% python3 -q
>>> import numpy as np
>>> from numpy import linalg as LA
>>> np.set_printoptions(suppress=True, linewidth=140)
>>> F = np.array([[4, 6, 2, -8, -8, 10],
...     [6, 9, 3, -12, -12, 15],
...     [2, 3, 1, -4, -4, 5],
...     [-8, -12, -4, 16, 16, -20],
...     [-8, -12, -4, 16, 16, -20],
...     [10, 15, 5, -20, -20, 25]])
>>> ev, evecs = LA.eigh(F)
>>> np.round(evecs.T @ F @ evecs, 2) + 0
array([[ 0.,  0.,  0.,  0.,  0.,  0.],
       [ 0.,  0.,  0.,  0.,  0.,  0.],
       [ 0.,  0.,  0.,  0.,  0.,  0.],
       [ 0.,  0.,  0.,  0.,  0.,  0.],
       [ 0.,  0.,  0.,  0.,  0.,  0.],
       [ 0.,  0.,  0.,  0.,  0., 71.]])
>>> np.round(evecs.T @ evecs, 2) + 0
array([[1., 0., 0., 0., 0., 0.],
       [0., 1., 0., 0., 0., 0.],
       [0., 0., 1., 0., 0., 0.],
       [0., 0., 0., 1., 0., 0.],
       [0., 0., 0., 0., 1., 0.],
       [0., 0., 0., 0., 0., 1.]])
>>> ev.round(2) + 0
array([ 0.,  0.,  0.,  0.,  0., 71.])
>>> left, sv, vt = LA.svd(F)
>>> sv.round(2) + 0
array([71.,  0.,  0.,  0.,  0.,  0.])
>>> np.argmax(sv[:-1] / (sv[1:] + 1e-6)) + 1
np.int64(1)
>>> B = left[:, :1] @ np.diag(sv[:1]) @ vt[:1]
>>> np.round(np.abs(F - B).max(), 2)
np.float64(0.0)
>>> B.round(2)
array([[  4.,   6.,   2.,  -8.,  -8.,  10.],
       [  6.,   9.,   3., -12., -12.,  15.],
       [  2.,   3.,   1.,  -4.,  -4.,   5.],
       [ -8., -12.,  -4.,  16.,  16., -20.],
       [ -8., -12.,  -4.,  16.,  16., -20.],
       [ 10.,  15.,   5., -20., -20.,  25.]])
>>> np.round(LA.norm(F - B, 2), 2), round(float(sv[1]), 2)
(np.float64(0.0), 0.0)
>>> B = F[0, 0] * F[1:] - np.outer(F[1:, 0], F[0])
>>> B
array([[0, 0, 0, 0, 0, 0],
       [0, 0, 0, 0, 0, 0],
       [0, 0, 0, 0, 0, 0],
       [0, 0, 0, 0, 0, 0],
       [0, 0, 0, 0, 0, 0]])
>>> np.flatnonzero(~B.round(6).any(axis=1))
array([0, 1, 2, 3, 4])
>>> LA.matrix_rank(B), LA.matrix_rank(F)
(np.int64(0), np.int64(1))
>>> ev, evecs = LA.eigh(F)
>>> x0 = np.array([3, -3, 0, -3, -3, -1])
>>> (np.sign(evecs[:, -1].round(6)) == np.sign(evecs[0, -1].round(6))).astype(int)
array([1, 1, 1, 0, 0, 1])
>>> np.abs(F).sum(axis=1).max(), np.abs(ev).max()
(np.int64(95), np.float64(71.0))
